% ipython --no-banner

In [1]: import numpy as np

In [2]: np.set_printoptions(precision=3, suppress=True, linewidth=200, legacy="1.25")

In [3]: rnd = lambda a: np.round(a, 3) + 0

In [4]: feats = np.load("case15.npy")

In [5]: feats
Out[5]: 
array([[10, -2,  2,  6],
       [-2,  8, -5, -5],
       [ 2, -5,  8, -1],
       [ 6, -5, -1,  8]])

In [6]: M2 = np.linalg.inv(feats)

In [7]: (np.abs(M2) > 1e-9).astype(int)
Out[7]: 
array([[1, 1, 1, 1],
       [1, 1, 1, 1],
       [1, 1, 1, 1],
       [1, 1, 1, 1]])

In [8]: rnd(np.linalg.det(feats) * M2)
Out[8]: 
array([[  54., -234., -186., -210.],
       [-234.,  286.,  286.,  390.],
       [-186.,  286.,  190.,  342.],
       [-210.,  390.,  342.,  366.]])

In [9]: rnd(np.linalg.slogdet(feats)[0])
Out[9]: -1.0

In [10]: rnd(np.linalg.eigvals(feats))
Out[10]: array([18.501, -0.568,  5.762, 10.305])

In [11]: rnd(np.linalg.eigvals(feats).sum().real)
Out[11]: 34.0

In [12]: rnd(np.linalg.det(feats.T))
Out[12]: -624.0

In [13]: np.einsum("ii->", feats)
Out[13]: 34

In [14]: np.kron(np.eye(2, dtype=int), feats)
Out[14]: 
array([[10, -2,  2,  6,  0,  0,  0,  0],
       [-2,  8, -5, -5,  0,  0,  0,  0],
       [ 2, -5,  8, -1,  0,  0,  0,  0],
       [ 6, -5, -1,  8,  0,  0,  0,  0],
       [ 0,  0,  0,  0, 10, -2,  2,  6],
       [ 0,  0,  0,  0, -2,  8, -5, -5],
       [ 0,  0,  0,  0,  2, -5,  8, -1],
       [ 0,  0,  0,  0,  6, -5, -1,  8]])

In [15]: np.einsum("ij,ji->", feats, feats)
Out[15]: 482

In [16]: rnd(np.linalg.det(2 * feats)), rnd(np.linalg.det(feats))
Out[16]: (-9984.0, -624.0)

In [17]: rnd(np.poly(feats))
Out[17]: array([   1.,  -34.,  337., -896., -624.])

In [18]: A = np.loadtxt("test2.csv", delimiter=",")

In [19]: A
Out[19]: 
array([[  1.513,  -9.191,  -3.622,  -3.198],
       [ -5.465,  -7.421,   3.344,  -0.041],
       [  1.581,  -4.247,  -5.139,   8.128],
       [ -3.563,  -0.092,  -5.037,   0.301],
       [  3.06 ,  -0.837,  -2.224,   5.354],
       [  5.464,   0.582,   2.218,   5.266],
       [ -3.959,  -1.379,   0.213,  -4.466],
       [ -2.078,  -0.418,   4.146,   7.465],
       [  9.728,   7.367,   1.724,  -3.259],
       [ -1.492,   1.982,   4.716,  -1.958],
       [ -2.175,  -3.891, -10.823,   2.081],
       [  3.334,   3.013,  -3.32 ,  -4.827],
       [  1.403,   5.139,   9.152,   4.002],
       [  0.953,  -1.446,  -4.631,  -0.137],
       [ -3.928,   1.544,  -1.978,   0.774],
       [ -1.066,   0.604,   0.889,  -0.636],
       [  0.576,   2.388,   3.665,   2.804],
       [ -1.566,  -1.539,   7.697,   2.118],
       [  2.324,  -8.144,  -1.425,   3.015],
       [  4.282,  -2.757,   2.729,   0.812]])

In [20]: Xc = (A - A.mean(axis=0)) / A.std(axis=0)

In [21]: rnd(Xc.std(axis=0))
Out[21]: array([1., 1., 1., 1.])

In [22]: coef = np.linalg.lstsq(np.delete(Xc, 3, axis=1), Xc[:, 3])[0]

In [23]: rnd(coef)
Out[23]: array([ 0.08 , -0.197,  0.165])

In [24]: np.abs(coef).argmax()
Out[24]: 1

In [25]: vec = np.array([0, 3, 1, 4])

In [26]: y = A @ vec

In [27]: rnd(np.linalg.solve(A.T @ A, A.T @ y))
Out[27]: array([0., 3., 1., 4.])

In [28]: rnd(np.linalg.lstsq(A, y)[0])
Out[28]: array([0., 3., 1., 4.])

In [29]: rng = np.random.default_rng(71)

In [30]: y = y + 0.02 * rng.normal(size=20)

In [31]: rnd(y)
Out[31]: array([-43.986, -19.073,  14.63 ,  -4.111,  16.691,  25.038, -21.781,  32.724,  10.778,   2.824, -14.157, -13.588,  40.569,  -9.509,   5.757,   0.134,  22.056,  11.544, -13.793,  -2.285])

In [32]: coef, *_ = np.linalg.lstsq(A, y)

In [33]: coef.round()
Out[33]: array([0., 3., 1., 4.])

In [34]: [round(float(np.linalg.norm(np.linalg.solve(A.T @ A + lam * np.eye(4), A.T @ y))), 2) for lam in (0, 1, 10, 100)]
Out[34]: [5.1, 5.08, 4.9, 3.71]

In [35]: K = np.load("sample15.npy")

In [36]: K
Out[36]: 
array([[-3, -3, -3],
       [-3, -6, -6],
       [-3, -6, -9]])

In [37]: w, evecs = np.linalg.eig(K)

In [38]: rnd(w)
Out[38]: array([-15.147,  -1.929,  -0.924])

In [39]: rnd(np.sort(np.linalg.eigvals(K @ K)))
Out[39]: array([  0.854,   3.722, 229.424])

In [40]: rnd(np.sort(np.linalg.eigvals(K.T)))
Out[40]: array([-15.147,  -1.929,  -0.924])

In [41]: m1 = np.array([[-0.6, 0.1, 1.0],
    ...:     [0.6, 1.4, 0.1],
    ...:     [-0.2, -0.4, -0.1],
    ...:     [-0.7, 0.1, 1.6],
    ...:     [-1.7, 1.3, 1.0],
    ...:     [0.6, 0.2, -1.2],
    ...:     [-0.5, 2.4, 0.8],
    ...:     [0.3, 0.3, 0.7],
    ...:     [0.6, 0.3, 0.6],
    ...:     [0.5, -1.5, 0.9],
    ...:     [-0.3, 1.4, 0.4],
    ...:     [-1.0, 0.2, 2.5],
    ...:     [0.4, 0.3, 0.2]])

In [42]: m1[2] *= 5

In [43]: m1
Out[43]: 
array([[-0.6,  0.1,  1. ],
       [ 0.6,  1.4,  0.1],
       [-1. , -2. , -0.5],
       [-0.7,  0.1,  1.6],
       [-1.7,  1.3,  1. ],
       [ 0.6,  0.2, -1.2],
       [-0.5,  2.4,  0.8],
       [ 0.3,  0.3,  0.7],
       [ 0.6,  0.3,  0.6],
       [ 0.5, -1.5,  0.9],
       [-0.3,  1.4,  0.4],
       [-1. ,  0.2,  2.5],
       [ 0.4,  0.3,  0.2]])

In [44]: M2 = m1 + rng.integers(-2, 3, (13, 2)) @ rng.integers(-2, 3, (2, 3))

In [45]: rnd(M2)
Out[45]: 
array([[-2.6, -1.9,  2. ],
       [-1.4, -0.6,  1.1],
       [ 1. ,  0. , -1.5],
       [-2.7,  0.1,  2.6],
       [-9.7,  5.3,  5. ],
       [-3.4,  0.2,  0.8],
       [ 1.5,  0.4, -0.2],
       [-5.7,  2.3,  3.7],
       [-1.4,  4.3,  1.6],
       [ 4.5, -1.5, -1.1],
       [ 1.7,  1.4, -0.6],
       [-7. ,  2.2,  5.5],
       [-3.6,  0.3,  2.2]])

In [46]: np.abs(M2 - m1).sum(axis=1)
Out[46]: array([ 5.,  5.,  5.,  3., 16.,  6.,  5., 11.,  7.,  6.,  3., 11.,  6.])

In [47]: np.linalg.matrix_rank(M2 - m1, tol=1e-8)
Out[47]: 2

In [48]: rnd(np.linalg.norm(m1[7] - m1[0]))
Out[48]: 0.97

In [49]: rnd(np.linalg.norm(m1, 2))
Out[49]: 4.767

In [50]: rnd(np.linalg.norm(m1, axis=0))
Out[50]: array([2.768, 4.241, 3.874])

In [51]: m1[7] @ m1[0]
Out[51]: 0.55

In [52]: rnd(np.linalg.norm(m1, 1)), rnd(np.linalg.norm(m1, np.inf))
Out[52]: (11.5, 4.0)

In [53]: rnd(np.linalg.norm(m1, axis=1))
Out[53]: array([1.17 , 1.526, 2.291, 1.749, 2.362, 1.356, 2.579, 0.819, 0.9  , 1.819, 1.487, 2.7  , 0.539])

In [54]: rnd(np.linalg.norm(m1) ** 2 / np.linalg.norm(m1, 2) ** 2)
Out[54]: 1.789

In [55]: M2 = m1 / np.sqrt((m1 ** 2).mean(axis=1, keepdims=True))

In [56]: np.linalg.matrix_rank(M2) == np.linalg.matrix_rank(m1)
Out[56]: True

In [57]: rnd(M2[6])
Out[57]: array([-0.336,  1.612,  0.537])

In [58]: dist = np.linalg.norm(m1[:, None] - m1[None], axis=-1)

In [59]: np.unravel_index(dist.round(6).argmax(), dist.shape)
Out[59]: (2, 6)

In [60]: (dist + 1e9 * np.eye(13)).round(6).argmin(axis=1)
Out[60]: array([ 3, 10,  9,  0, 10, 12, 10,  8,  7,  7,  1,  3,  8])

In [61]: rnd(np.linalg.norm(m1 - m1.mean(axis=0), axis=1))
Out[61]: array([0.592, 1.431, 2.717, 1.118, 1.804, 2.002, 2.081, 0.523, 0.817, 1.999, 1.081, 2.04 , 0.748])

In [62]: W0 = np.loadtxt("dump.csv", delimiter=",")

In [63]: W0
Out[63]: 
array([[-1.039,  0.813,  0.832, -0.228, -0.348],
       [ 0.813,  1.636, -0.193, -0.687,  0.098],
       [ 0.832, -0.193, -0.837, -0.038, -0.992],
       [-0.228, -0.687, -0.038, -1.863, -0.013],
       [-0.348,  0.098, -0.992, -0.013,  0.103]])

In [64]: labels = rng.permutation(5)

In [65]: labels
Out[65]: array([0, 2, 4, 3, 1])

In [66]: M2 = W0[labels][:, labels]

In [67]: M2
Out[67]: 
array([[-1.039,  0.832, -0.348, -0.228,  0.813],
       [ 0.832, -0.837, -0.992, -0.038, -0.193],
       [-0.348, -0.992,  0.103, -0.013,  0.098],
       [-0.228, -0.038, -0.013, -1.863, -0.687],
       [ 0.813, -0.193,  0.098, -0.687,  1.636]])

In [68]: np.diag(M2)
Out[68]: array([-1.039, -0.837,  0.103, -1.863,  1.636])

In [69]: rnd(np.linalg.det(M2)), rnd(np.linalg.det(W0[labels]))
Out[69]: (-7.994, -7.994)

In [70]: cov = M2.T @ M2

In [71]: rnd(np.linalg.svd(M2, compute_uv=False) ** 2)
Out[71]: array([4.002, 4.   , 3.999, 0.999, 0.999])

In [72]: np.linalg.matrix_rank(cov)
Out[72]: 5

In [73]: (M2 @ M2.T).shape
Out[73]: (5, 5)

In [74]: rnd(np.linalg.eigvalsh(cov)[::-1])
Out[74]: array([4.002, 4.   , 3.999, 0.999, 0.999])

In [75]: labels = rng.permutation(5)

In [76]: M2 = W0[:, labels] * rng.choice([-1, 1], 5)

In [77]: M2
Out[77]: 
array([[-0.832, -0.813, -0.228, -0.348, -1.039],
       [ 0.193, -1.636, -0.687,  0.098,  0.813],
       [ 0.837,  0.193, -0.038, -0.992,  0.832],
       [ 0.038,  0.687, -1.863, -0.013, -0.228],
       [ 0.992, -0.098, -0.013,  0.103, -0.348]])

In [78]: U, _, VT = np.linalg.svd(W0.T @ M2)

In [79]: rnd(U @ VT)
Out[79]: 
array([[ 0.,  0.,  0.,  0.,  1.],
       [ 0., -1.,  0.,  0.,  0.],
       [-1.,  0.,  0.,  0.,  0.],
       [ 0.,  0.,  1.,  0.,  0.],
       [ 0.,  0.,  0.,  1.,  0.]])

In [80]: r0, r1 = W0[1], W0[4]

In [81]: rnd(r0 @ r1)
Out[81]: 0.088

In [82]: p = (r0 @ r1) / (r0 @ r0) * r0

In [83]: np.linalg.matrix_rank(np.outer(r0, r1))
Out[83]: 1

In [84]: rnd(r1 - p)
Out[84]: array([-0.367,  0.061, -0.988,  0.003,  0.101])

In [85]: ang = np.sort(rng.uniform(-2, 2, 23))

In [86]: M = np.c_[ang, ang ** 2, ang ** 3] @ np.array([[5, 0, 1], [5, 5, 2], [4, 2, 3]])

In [87]: rnd(M)
Out[87]: 
array([[-21.694,   4.037, -17.731],
       [-19.271,   4.296, -15.597],
       [-16.864,   4.491, -13.469],
       [-14.697,   4.6  , -11.545],
       [ -8.092,   4.299,  -5.636],
       [ -4.954,   3.465,  -2.831],
       [ -4.301,   3.163,  -2.26 ],
       [ -1.79 ,   1.046,  -0.392],
       [ -1.721,   0.966,  -0.363],
       [ -0.999,   0.281,  -0.172],
       [ -0.314,   0.022,  -0.059],
       [  0.513,   0.045,   0.113],
       [  1.555,   0.32 ,   0.4  ],
       [  2.568,   0.713,   0.736],
       [  4.114,   1.432,   1.32 ],
       [  7.76 ,   3.381,   2.911],
       [  8.756,   3.943,   3.38 ],
       [  8.96 ,   4.059,   3.478],
       [ 10.917,   5.188,   4.433],
       [ 26.29 ,  14.388,  12.708],
       [ 27.179,  14.927,  13.212],
       [ 32.811,  18.34 ,  16.45 ],
       [ 52.538,  30.289,  28.206]])

In [88]: C = M[[12, 16]].astype(float)

In [89]: for _ in range(4):
    ...:     labels = np.linalg.norm(M[:, None] - C, axis=-1).argmin(axis=1)
    ...:     C = np.array([M[labels == j].mean(axis=0) for j in range(2)])
    ...: 

In [90]: labels
Out[90]: array([0, 0, 0, 0, 0, 0, 0, 0, 0, 0, 0, 0, 0, 0, 0, 0, 0, 0, 0, 1, 1, 1, 1])

In [91]: np.abs(C[1] - C[0]).argmax()
Out[91]: 0

In [92]: rnd(C[1] - C[0])
Out[92]: array([37.313, 16.868, 20.448])

In [93]: rnd(C)
Out[93]: 
array([[-2.608,  2.618, -2.804],
       [34.705, 19.486, 17.644]])
